$ python3 -q
>>> import numpy as np
>>> np.set_printoptions(suppress=True, linewidth=160)
>>> def tidy(a):
...     return np.round(a, 2) + 0
... 
>>> X = np.load("w.npy")
>>> X
array([[ 2.34,  3.03,  0.41, -2.23, -2.98,  1.4 , -3.01,  3.2 ],
       [-4.76, -4.9 , -9.34, -1.17,  3.28, -6.17, -3.29,  2.6 ],
       [-2.02, -0.96, -6.22,  2.24,  7.26,  4.06, -1.37,  3.14],
       [ 2.97,  0.58, -2.22,  2.56,  1.7 ,  1.04, -1.11,  2.69],
       [-2.11, -0.72, -7.43, -1.55,  7.79,  0.71,  2.74, -1.55],
       [-0.93, -0.1 ,  3.01, -3.91, -6.86, -0.65,  1.08,  1.63],
       [ 4.57, -1.  ,  0.31,  0.39,  3.29,  5.75,  2.24, -4.15],
       [ 3.02, -5.25, -3.34,  1.42,  3.17, -0.33,  8.  , -0.11],
       [-5.31, -1.54,  0.29, -2.55, -0.34,  0.63,  1.12, -0.93],
       [-3.63, -3.03, -3.89,  0.59,  6.29, -1.99,  4.5 ,  1.87],
       [ 1.62,  4.25,  5.86,  1.2 ,  2.27, -0.57,  6.07, -0.71],
       [ 8.72, -1.09, -1.57,  4.42, -0.56, -0.04,  2.54, -3.63],
       [ 0.26, -4.48, -5.05,  2.61,  2.03,  0.71,  3.21,  5.58],
       [ 1.83,  0.98, -2.55,  2.03, -1.15,  4.62, -1.87, -0.4 ],
       [ 0.12,  4.62,  4.79,  0.26, -0.58, -2.76,  0.83, -2.98],
       [ 7.96, -1.12,  4.62, -1.38, -1.45,  4.3 , -3.95, -9.8 ],
       [ 3.5 , -0.23, -3.29, -1.28,  1.97,  3.28, -0.99, -1.87],
       [ 6.43,  0.44,  0.81,  5.08,  4.17,  3.6 , -0.45, -8.87],
       [ 2.15,  0.21,  1.7 ,  0.45,  0.29,  2.18,  2.01, -4.37],
       [ 2.83,  0.72,  2.03, -0.73,  0.77, -0.94,  2.8 ,  1.54],
       [ 1.87, -0.23,  2.58,  0.53,  6.09,  3.05,  3.48, -3.45],
       [-4.02, -9.7 , -6.5 , -4.87,  2.25,  1.84, -3.56, -0.69],
       [ 0.73, -2.32, -0.4 ,  0.78,  1.29, -8.08, -1.79, -4.63],
       [ 0.84, -2.35,  3.07,  0.76, -0.02, -0.18,  0.48, -0.75],
       [ 5.13,  1.79, -3.52,  1.94,  0.71, -4.12, -0.09, -4.37],
       [-0.98,  2.28, -1.64,  0.46,  3.91,  1.6 , -4.03,  6.76],
       [ 1.94, -5.89, -7.47,  0.44,  1.59, -1.84,  2.82, -0.31],
       [ 2.33, -3.74, -1.66, -4.28, -4.9 , -3.2 , -0.06,  2.  ],
       [-0.82,  1.32,  0.51,  0.12, -3.48, -2.4 ,  2.48,  1.98],
       [-0.64,  4.42,  5.49, -0.4 ,  0.12,  0.82,  5.55, -3.62]])
>>> d = np.linalg.norm(X[:, None] - X[None], axis=-1)
>>> d.shape
(30, 30)
>>> (d + 1e9 * np.eye(30)).round(6).argmin(axis=1)
array([13, 26,  4, 13,  9, 28, 20, 26, 23,  4, 29, 24, 26, 16, 29, 17, 13,  6,  6, 23,  6,  1, 24, 19, 11,  3,  7,  5, 19, 10])
>>> d.mean(axis=1).argmax()
np.int64(15)
>>> np.flatnonzero(d[4] < d.mean() / 2)
array([4])
>>> mat = np.load("run17.npy")
>>> tidy(mat)
array([[ 0.  , -0.05, -0.03],
       [-0.05,  0.69,  0.46],
       [-0.03,  0.46,  0.31]])
>>> w, vecs = np.linalg.eigh(mat)
>>> (w > 1e-8).sum(), (w < -1e-8).sum()
(np.int64(1), np.int64(0))
>>> np.abs(vecs[:, -1]).round(6).argmax()
np.int64(1)
>>> tidy(np.linalg.eigvalsh(mat + 4 * np.eye(3)))
array([4., 4., 5.])
>>> tidy(w)
array([0., 0., 1.])
>>> tidy(vecs @ np.diag(w) @ vecs.T)
array([[ 0.  , -0.05, -0.03],
       [-0.05,  0.69,  0.46],
       [-0.03,  0.46,  0.31]])
>>> P = np.triu(np.array([[3, 3, 1], [1, 0, 2], [0, 3, 0]]), 1) + np.eye(3)
>>> other = P @ mat @ np.linalg.inv(P)
>>> np.linalg.matrix_rank(other)
np.int64(1)
>>> tidy(np.trace(other)), tidy(np.trace(mat))
(np.float64(1.0), np.float64(1.0))
>>> tidy(P @ mat - mat @ P)
array([[-0.19,  2.52,  1.78],
       [-0.07,  1.07, -0.72],
       [ 0.  ,  0.1 , -0.89]])
>>> tidy(other)
array([[-0.18,  3.03, -4.22],
       [-0.12,  1.97, -2.74],
       [-0.03,  0.56, -0.78]])
>>> rank = np.linalg.matrix_rank(mat)
>>> rank
np.int64(1)
>>> null = np.linalg.svd(mat)[2][rank:].T
>>> [int(np.linalg.matrix_rank(mat[:, :j + 1])) for j in range(3)]
[1, 1, 1]
>>> np.allclose(mat @ null, 0)
True
>>> np.linalg.matrix_rank(mat.T @ mat), np.linalg.matrix_rank(mat @ mat.T)
(np.int64(1), np.int64(1))
>>> tidy(mat @ null)
array([[0., 0.],
       [0., 0.],
       [0., 0.]])
>>> tidy(null @ null.T)
array([[ 1.  ,  0.05,  0.03],
       [ 0.05,  0.31, -0.46],
       [ 0.03, -0.46,  0.69]])
>>> tidy(np.poly(mat))
array([ 1., -1.,  0.,  0.])
>>> tidy(np.einsum("ij,ji->", mat, mat))
np.float64(1.0)
>>> tidy(np.kron(np.eye(2, dtype=int), mat))
array([[ 0.  , -0.05, -0.03,  0.  ,  0.  ,  0.  ],
       [-0.05,  0.69,  0.46,  0.  ,  0.  ,  0.  ],
       [-0.03,  0.46,  0.31,  0.  ,  0.  ,  0.  ],
       [ 0.  ,  0.  ,  0.  ,  0.  , -0.05, -0.03],
       [ 0.  ,  0.  ,  0.  , -0.05,  0.69,  0.46],
       [ 0.  ,  0.  ,  0.  , -0.03,  0.46,  0.31]])
>>> tidy(np.linalg.det(2 * mat)), tidy(np.linalg.det(mat))
(np.float64(0.0), np.float64(0.0))
>>> np.linalg.cond(mat) > 100
np.True_
>>> [round(float(x), 2) for x in np.linalg.svd(mat, compute_uv=False)[:3]]
[1.0, 0.0, 0.0]
>>> tidy(np.linalg.norm(mat, 2) / np.linalg.norm(mat))
np.float64(1.0)
>>> J = np.load("out12.npy")
>>> J
array([[ -2,  -1,   1,   0],
       [-11,  -1,   4,   9],
       [-15,  -1,   4,   3],
       [-17,   7,   1,   7],
       [-13,   0,   5,  -2],
       [ -5,   6,   8,  -3],
       [ -3,   5,  11,  -2],
       [  0,   4,   3,  -1],
       [  8,   5,   6,  -7],
       [  6,  -3,  10, -12],
       [  1,   5,   3,  -9],
       [ 10,  -2,   8,  -6],
       [ 16,  -7,   0,   3],
       [ 20,   1,   7,  -2],
       [ 19,   3,   3,  -5],
       [ 24,  -1,  -6,  -5],
       [ 29,   3, -12,  -2],
       [ 37,  -4, -13,   0],
       [ 32,  -2, -14,  -7],
       [ 23,  -3,  -9, -10],
       [ 26,  -2,  -9,  -1],
       [ 28,  -1, -12,  -6],
       [ 22,   7,  -3,   3],
       [ 15,  12,  -9,  -2],
       [ 20,  20,  -8,  -5],
       [ 21,  17,  -9, -13],
       [ 26,  26, -10, -17],
       [ 34,  21, -17, -21],
       [ 30,  19, -16, -27]])
>>> Xc = J - J.mean(axis=0)
>>> vecs = np.linalg.svd(Xc)[2][:1]
>>> other = Xc - Xc @ vecs.T @ vecs
>>> tidy(np.cov(Xc @ vecs.T, rowvar=False))
np.float64(331.95)
>>> np.linalg.norm(other, axis=1).round(6).argmax()
np.int64(26)
>>> P = J @ np.linalg.solve(J.T @ J, J.T)
>>> np.trace(P)
np.float64(4.0)
>>> np.linalg.matrix_rank(np.eye(29) - P)
np.int64(25)
>>> K = np.loadtxt("sample2.csv", delimiter=",")
>>> K
array([[ 4.,  5.,  6.,  7.,  8.],
       [ 9., 10., 11., 12., 13.],
       [14., 15., 16., 17., 18.],
       [19., 20., 21., 22., 23.],
       [24., 25., 26., 27., 28.],
       [29., 30., 31., 32., 33.],
       [34., 35., 36., 37., 38.],
       [39., 40., 41., 42., 43.]])
>>> # rows and columns are dependent
>>> tidy(np.linalg.norm(K, 2) / np.linalg.norm(K))
np.float64(1.0)
>>> np.argsort(-np.linalg.norm(K, axis=0).round(6), kind="stable")[:3]
array([4, 3, 2])
>>> [round(float(x), 2) for x in np.linalg.svd(K, compute_uv=False)[:3]]
[165.54, 3.91, 0.0]
>>> rank = np.linalg.matrix_rank(K)
>>> rank
np.int64(2)
>>> null = np.linalg.svd(K)[2][rank:].T
>>> [int(np.linalg.matrix_rank(K[:, :j + 1])) for j in range(5)]
[1, 2, 2, 2, 2]
>>> np.linalg.matrix_rank(K.T @ K), np.linalg.matrix_rank(K @ K.T)
(np.int64(2), np.int64(2))
>>> [int(np.linalg.matrix_rank(K[:i])) for i in range(1, len(K) + 1)]
[1, 2, 2, 2, 2, 2, 2, 2]
>>> tidy(K @ null)
array([[0., 0., 0.],
       [0., 0., 0.],
       [0., 0., 0.],
       [0., 0., 0.],
       [0., 0., 0.],
       [0., 0., 0.],
       [0., 0., 0.],
       [0., 0., 0.]])
